% python3 -q
>>> import numpy as np
>>> from numpy import linalg as LA
>>> np.set_printoptions(precision=3, suppress=True, linewidth=200)
>>> X = np.cumsum(np.array([[-2, 2, 1, 0],
...     [-2, 0, 3, 2],
...     [0, -1, -2, 0],
...     [3, -3, 0, 1],
...     [-2, 2, -1, -3],
...     [3, -1, 1, 1],
...     [2, 2, -1, 3],
...     [3, -3, -2, -1],
...     [-1, -3, -1, 0],
...     [-2, 1, 1, 1],
...     [-3, 0, -1, -3],
...     [-1, 1, 3, -3],
...     [-3, 2, -1, 3],
...     [-2, -3, 0, 2],
...     [-2, 0, -2, -3],
...     [-1, 1, 1, -1],
...     [-2, 1, -2, -2],
...     [-1, 1, -1, -2],
...     [1, -3, -3, 0],
...     [1, 3, -3, 1],
...     [-2, -1, 1, 3],
...     [3, 3, 3, 2],
...     [-3, 1, 2, 2],
...     [0, -1, -1, 3],
...     [1, 1, -2, -2],
...     [0, -1, 1, 1],
...     [-3, -3, -2, -2],
...     [1, -3, 3, 1],
...     [-3, -2, 2, -2],
...     [3, -3, 3, -2]]), axis=0)
>>> X
array([[ -2,   2,   1,   0],
       [ -4,   2,   4,   2],
       [ -4,   1,   2,   2],
       [ -1,  -2,   2,   3],
       [ -3,   0,   1,   0],
       [  0,  -1,   2,   1],
       [  2,   1,   1,   4],
       [  5,  -2,  -1,   3],
       [  4,  -5,  -2,   3],
       [  2,  -4,  -1,   4],
       [ -1,  -4,  -2,   1],
       [ -2,  -3,   1,  -2],
       [ -5,  -1,   0,   1],
       [ -7,  -4,   0,   3],
       [ -9,  -4,  -2,   0],
       [-10,  -3,  -1,  -1],
       [-12,  -2,  -3,  -3],
       [-13,  -1,  -4,  -5],
       [-12,  -4,  -7,  -5],
       [-11,  -1, -10,  -4],
       [-13,  -2,  -9,  -1],
       [-10,   1,  -6,   1],
       [-13,   2,  -4,   3],
       [-13,   1,  -5,   6],
       [-12,   2,  -7,   4],
       [-12,   1,  -6,   5],
       [-15,  -2,  -8,   3],
       [-14,  -5,  -5,   4],
       [-17,  -7,  -3,   2],
       [-14, -10,   0,   0]])
>>> d = LA.norm(X[:, None] - X[None], axis=-1)
>>> print(d.mean(axis=1).argmax())
7
>>> d.shape
(30, 30)
>>> d[:5, :5]
array([[0.   , 4.123, 3.162, 5.196, 2.236],
       [4.123, 0.   , 2.236, 5.477, 4.243],
       [3.162, 2.236, 0.   , 4.359, 2.646],
       [5.196, 5.477, 4.359, 0.   , 4.243],
       [2.236, 4.243, 2.646, 4.243, 0.   ]])
>>> d[12].round(6).argsort(kind="stable")[:4]
array([12,  4,  2, 13])
>>> u = np.array([3, 0, 2])
>>> np.correlate(X[26], X[1], "full")
array([-30, -64, -54,  30,   4,  38, -12])
>>> def softmax(z):
...     e = np.exp(z - z.max(axis=-1, keepdims=True))
...     return e / e.sum(axis=-1, keepdims=True)
... 
>>> np.round(softmax(10 * X[3]), 3) + 0
array([0., 0., 0., 1.])
>>> softmax(X).sum(axis=1)
array([1., 1., 1., 1., 1., 1., 1., 1., 1., 1., 1., 1., 1., 1., 1., 1., 1., 1., 1., 1., 1., 1., 1., 1., 1., 1., 1., 1., 1., 1.])
>>> softmax(X[3] + -2)
array([0.013, 0.005, 0.264, 0.718])
>>> S = X @ X.T / np.sqrt(4)
>>> softmax(S).round(6).argmax(axis=1)
array([22, 22, 28, 29, 28, 29,  6,  8,  8,  8, 29, 29, 28, 28, 28, 28, 28, 28, 28, 20, 26, 26, 26, 26, 26, 26, 26, 28, 28, 28])
